% ipython --no-banner

In [1]: import numpy as np

In [2]: np.set_printoptions(precision=2, suppress=True, linewidth=120)

In [3]: E = np.loadtxt("sample15.csv", delimiter=",")

In [4]: E
Out[4]: 
array([[0., 0., 0., 0., 0., 1., 0., 0., 0., 0., 0., 0., 0., 0.],
       [0., 0., 0., 0., 0., 0., 0., 1., 0., 0., 0., 1., 1., 0.],
       [0., 0., 0., 0., 0., 0., 1., 1., 0., 1., 0., 1., 0., 0.],
       [0., 0., 0., 0., 1., 0., 0., 0., 0., 0., 0., 0., 0., 1.],
       [0., 0., 0., 1., 0., 0., 0., 0., 0., 0., 0., 1., 0., 1.],
       [1., 0., 0., 0., 0., 0., 0., 0., 1., 0., 1., 0., 0., 0.],
       [0., 0., 1., 0., 0., 0., 0., 0., 0., 0., 1., 0., 0., 0.],
       [0., 1., 1., 0., 0., 0., 0., 0., 0., 1., 1., 1., 0., 1.],
       [0., 0., 0., 0., 0., 1., 0., 0., 0., 1., 0., 1., 0., 0.],
       [0., 0., 1., 0., 0., 0., 0., 1., 1., 0., 1., 0., 0., 0.],
       [0., 0., 0., 0., 0., 1., 1., 1., 0., 1., 0., 0., 1., 0.],
       [0., 1., 1., 0., 1., 0., 0., 1., 1., 0., 0., 0., 0., 0.],
       [0., 1., 0., 0., 0., 0., 0., 0., 0., 0., 1., 0., 0., 1.],
       [0., 0., 0., 1., 1., 0., 0., 1., 0., 0., 0., 0., 1., 0.]])

In [5]: # equal to its transpose

In [6]: Q, evecs = np.linalg.qr(E[:, :7])[0], np.linalg.qr(E[:, 7:])[0]

In [7]: sigma = np.linalg.svd(Q.T @ evecs, compute_uv=False)

In [8]: np.round(np.linalg.norm(Q @ Q.T - evecs @ evecs.T, 2), 2)
Out[8]: np.float64(1.0)

In [9]: print(np.degrees(np.arccos(sigma.clip(0, 1))))
[ 5.92 18.35 39.43 43.94 53.37 63.31 90.  ]

In [10]: round(float(np.linalg.eigvalsh(E).min()), 2)
Out[10]: -2.98

In [11]: print(np.all(np.linalg.eigvalsh(E) > 0))
False

In [12]: u = np.array([-3, 1, 5])

In [13]: np.convolve(E[8], u)
Out[13]: array([ 0.,  0.,  0.,  0.,  0., -3.,  1.,  5.,  0., -3.,  1.,  2.,  1.,  5.,  0.,  0.])

In [14]: data = np.load("mat.npy")

In [15]: data
Out[15]: 
array([[ 2,  0,  4,  0,  0,  0],
       [-1,  4, -5,  0,  0, -5],
       [-4,  2,  1,  0,  0, -1],
       [ 0,  0,  0,  0,  1,  0],
       [ 0,  0,  0,  4,  3,  0],
       [-4, -3, -5,  0,  0,  1]])

In [16]: Y = np.array([[5, -3, -1],
    ...:     [0, 5, -1],
    ...:     [-1, 5, 2],
    ...:     [2, 2, 3],
    ...:     [-4, -2, -5],
    ...:     [3, 2, 4]])

In [17]: np.einsum("ij,ij->i", data, data)
Out[17]: array([20, 67, 22,  1, 25, 51])

In [18]: Y.T @ data.T
Out[18]: 
array([[  6, -15, -24,  -4,  -4, -12],
       [ 14, -12,  25,  -2,   2, -26],
       [  6, -33,   0,  -5,  -3,   1]])

In [19]: vec = np.array([-1, -2, -1, -2, 2, 0])

In [20]: target = data @ vec

In [21]: target
Out[21]: array([-6, -2, -1,  2, -2, 15])

In [22]: np.round(np.linalg.solve(data, target + data[:, 2]), 2) + 0
Out[22]: array([-1., -2.,  0., -2.,  2.,  0.])

In [23]: np.linalg.solve(data, data[:, 3])
Out[23]: array([-0., -0., -0.,  1.,  0., -0.])

In [24]: np.linalg.solve(data.T, data[3])
Out[24]: array([ 0., -0., -0.,  1.,  0., -0.])

In [25]: F = np.loadtxt("x.csv", delimiter=",")

In [26]: F
Out[26]: 
array([[ 3.,  1., -1.,  3.,  3.],
       [ 6.,  2., -1.,  5.,  4.],
       [ 5.,  1., -4.,  2.,  1.],
       [ 4.,  4., -5., -1.,  4.],
       [ 5.,  5., -3., -3.,  4.],
       [ 6.,  5., -2., -3.,  4.],
       [ 5.,  6., -3., -2.,  4.],
       [ 6.,  7., -3., -4.,  6.],
       [ 6.,  7., -3., -2.,  5.],
       [ 6.,  5., -4., -2.,  4.],
       [ 5.,  8., -2., -3.,  5.],
       [ 7.,  5.,  0., -3.,  8.],
       [ 4.,  8.,  1., -4., 11.],
       [ 1., 11.,  1., -4., 11.],
       [ 0., 14.,  2., -7., 11.],
       [ 1., 11.,  1., -9.,  9.],
       [ 3., 13.,  0., -6.,  8.],
       [ 4., 16., -2., -3.,  6.],
       [ 7., 13., -1., -2.,  5.],
       [ 5., 14.,  2., -1.,  2.],
       [ 4., 13.,  2.,  0.,  0.],
       [ 1., 15.,  5.,  0.,  2.],
       [ 2., 14.,  7.,  3.,  4.],
       [ 4., 11.,  8.,  5.,  4.],
       [ 7., 14.,  5.,  4.,  5.],
       [10., 15.,  5.,  5.,  2.],
       [12., 12.,  5.,  3.,  5.],
       [15., 13.,  2.,  1.,  3.],
       [17., 13.,  1.,  0.,  5.],
       [18., 14.,  0.,  3.,  4.],
       [15., 14.,  3.,  1.,  6.],
       [16., 11.,  3.,  2.,  7.],
       [14., 12.,  4.,  2.,  6.]])

In [27]: evals, evecs = np.linalg.eigh(E)

In [28]: np.abs(evecs[:, -1]).round(6).argmax()
Out[28]: np.int64(7)

In [29]: (evals > 1e-8).sum(), (evals < -1e-8).sum()
Out[29]: (np.int64(7), np.int64(7))

In [30]: print(round(evals.sum(), 2), np.trace(E))
-0.0 0.0
